% ipython --no-banner

In [1]: import numpy as np

In [2]: np.set_printoptions(precision=2, suppress=True, linewidth=140)

In [3]: def rnd(a):
   ...:     return np.round(a, 2) + 0
   ...: 

In [4]: mat = np.load("test4.npy")

In [5]: mat
Out[5]: 
array([[  5.4 ,  -6.29,   8.71,  12.65,  -7.21],
       [  2.64,   2.46,   6.54,   7.01,   3.04],
       [  3.1 ,   3.78,  16.72,  23.29,   1.03],
       [  7.48, -10.84,   3.64,  19.22, -10.46],
       [  6.4 ,  -4.6 ,  12.91,  29.37,  -6.71],
       [  4.51,  -5.03,   2.38,  16.99,  -4.91],
       [  5.38,  -4.53,   1.51,  13.49,  -2.99],
       [  2.48,   0.81,   6.7 ,   7.82,   0.63],
       [  2.41,   0.72,   9.3 ,  16.22,  -1.04],
       [  4.58,   1.31,  17.9 ,  26.29,  -1.64],
       [  4.69,  -2.21,  11.02,  20.32,  -3.67],
       [ -1.61,   8.12,  22.61,   5.12,   2.71],
       [  3.83,  -4.81,  13.69,  17.68,  -8.28],
       [  2.7 ,  -1.83,  18.18,  12.7 ,  -6.06],
       [  3.68,   1.03,   9.19,  22.99,  -0.1 ],
       [ -2.4 ,   7.29,  21.42,  17.79,   0.28],
       [ -5.51,  11.6 ,  29.47,   5.61,   2.2 ],
       [  3.19,   4.81,  10.5 ,  15.3 ,   4.7 ],
       [  2.78,   0.69,  19.19,  15.73,  -3.33],
       [  0.9 ,   4.99,  19.59,   9.97,   1.07],
       [  2.82,   3.4 ,   8.39,  16.91,   2.98],
       [  7.5 ,  -7.51,   2.54,  11.52,  -5.32],
       [  1.6 ,  -2.26,  13.58,   6.72,  -5.89],
       [ -3.31,   5.89,  24.76,   1.4 ,  -1.83],
       [  2.21,   0.82,  18.8 ,  18.79,  -3.8 ]])

In [6]: x = np.array([-2, -2, -1, 3, 0])

In [7]: rhs = mat @ x

In [8]: c, lr = np.zeros(5), 1 / np.linalg.norm(mat, 2) ** 2

In [9]: for i in range(150):
   ...:     c -= lr * mat.T @ (mat @ c - rhs)
   ...:     if i % 50 == 0: print(i, round(np.linalg.norm(mat @ c - rhs), 2))
   ...: 
0 93.32
50 12.81
100 10.13

In [10]: rnd(c)
Out[10]: array([-0.06, -0.6 , -1.1 ,  2.62, -0.75])

In [11]: rnd(mat[6] @ mat[9])
Out[11]: np.float64(405.29)

In [12]: rnd(np.linalg.norm(mat, axis=0))
Out[12]: array([20.55, 26.27, 75.43, 81.6 , 22.56])

In [13]: rnd(np.linalg.norm(mat[6], 1)), rnd(np.linalg.norm(mat[6], np.inf))
Out[13]: (np.float64(27.9), np.float64(13.49))

In [14]: rnd(np.linalg.norm(mat, 1)), rnd(np.linalg.norm(mat, np.inf))
Out[14]: (np.float64(370.9), np.float64(59.99))
